% ipython --no-banner

In [1]: import numpy as np

In [2]: np.set_printoptions(precision=3, suppress=True, linewidth=200)

In [3]: data = np.loadtxt("dump.csv", delimiter=",")

In [4]: data
Out[4]: 
array([[-0.48, -0.08, -0.88],
       [-0.06, -0.01, -0.11],
       [-0.66, -0.11, -1.21],
       [-0.96, -0.16, -1.76]])

In [5]: B = data / np.linalg.norm(data, axis=1, keepdims=True)

In [6]: G = B @ B.T

In [7]: np.argwhere(np.triu(np.abs(G) > 0.95, 1))
Out[7]: 
array([[0, 1],
       [0, 2],
       [0, 3],
       [1, 2],
       [1, 3],
       [2, 3]])

In [8]: (np.abs(G) > 0.9).astype(int)
Out[8]: 
array([[1, 1, 1, 1],
       [1, 1, 1, 1],
       [1, 1, 1, 1],
       [1, 1, 1, 1]])

In [9]: G
Out[9]: 
array([[1., 1., 1., 1.],
       [1., 1., 1., 1.],
       [1., 1., 1., 1.],
       [1., 1., 1., 1.]])

In [10]: m1 = np.load("arr.npy")

In [11]: m1
Out[11]: 
array([[ 0.962, -0.189, -0.038, -0.038, -0.189],
       [-0.189,  0.057, -0.189, -0.189, -0.943],
       [-0.038, -0.189,  0.962, -0.038, -0.189],
       [-0.038, -0.189, -0.038,  0.962, -0.189],
       [-0.189, -0.943, -0.189, -0.189,  0.057]])

In [12]: np.all(np.linalg.eigvalsh(m1) > 0)
Out[12]: np.False_

In [13]: np.round(np.linalg.eigvalsh(m1).min(), 3)
Out[13]: np.float64(-1.0)

In [14]: print(np.round(np.linalg.norm(m1) ** 2 / np.linalg.norm(m1, 2) ** 2, 3))
5.0

In [15]: round(np.linalg.norm(m1, 2), 3)
Out[15]: np.float64(1.0)

In [16]: round(float(np.linalg.norm(m1[1] - m1[4])), 3)
Out[16]: 1.414

In [17]: print(np.linalg.norm(m1, axis=1))
[1. 1. 1. 1. 1.]

In [18]: x0 = np.array([3, 9, 7, -8, 3])

In [19]: y = m1 @ x0

In [20]: c, lr = np.zeros(5), 1 / np.linalg.norm(m1, 2) ** 2

In [21]: for i in range(4):
    ...:     c -= lr * m1.T @ (m1 @ c - y)
    ...:     if i % 1 == 0: print(i, round(np.linalg.norm(m1 @ c - y), 3))
    ...: 
0 0.0
1 0.0
2 0.0
3 0.0

In [22]: np.round(np.linalg.cond(m1), 3)
Out[22]: np.float64(1.0)

In [23]: c
Out[23]: array([ 3.,  9.,  7., -8.,  3.])

In [24]: feats = np.load("w.npy")

In [25]: feats
Out[25]: 
array([[  4.,   0.,   0.,   0.],
       [  4.,   2.,  -4.,   2.],
       [  6.,  -4.,  -2.,   4.],
       [ 12.,  -8., -12.,  12.]])

In [26]: ev, vecs = np.linalg.eig(feats)

In [27]: np.sort(np.linalg.eigvals(np.linalg.inv(feats)))
Out[27]: array([0.167, 0.25 , 0.25 , 0.5  ])

In [28]: round(np.prod(ev), 3)
Out[28]: np.float64(192.0)

In [29]: np.sort(np.linalg.eigvals(feats @ feats))
Out[29]: array([ 4., 16., 16., 36.])

In [30]: G = feats.T @ feats

In [31]: np.trace(G), (feats ** 2).sum()
Out[31]: (np.float64(624.0), np.float64(624.0))

In [32]: np.linalg.eigvalsh(G)[::-1]
Out[32]: array([586.736,  21.166,  15.912,   0.187])

In [33]: np.diag(G)
Out[33]: array([212.,  84., 164., 164.])

In [34]: print(np.allclose(G, G.T))
True

In [35]: np.linalg.svd(feats, compute_uv=False) ** 2
Out[35]: array([586.736,  21.166,  15.912,   0.187])
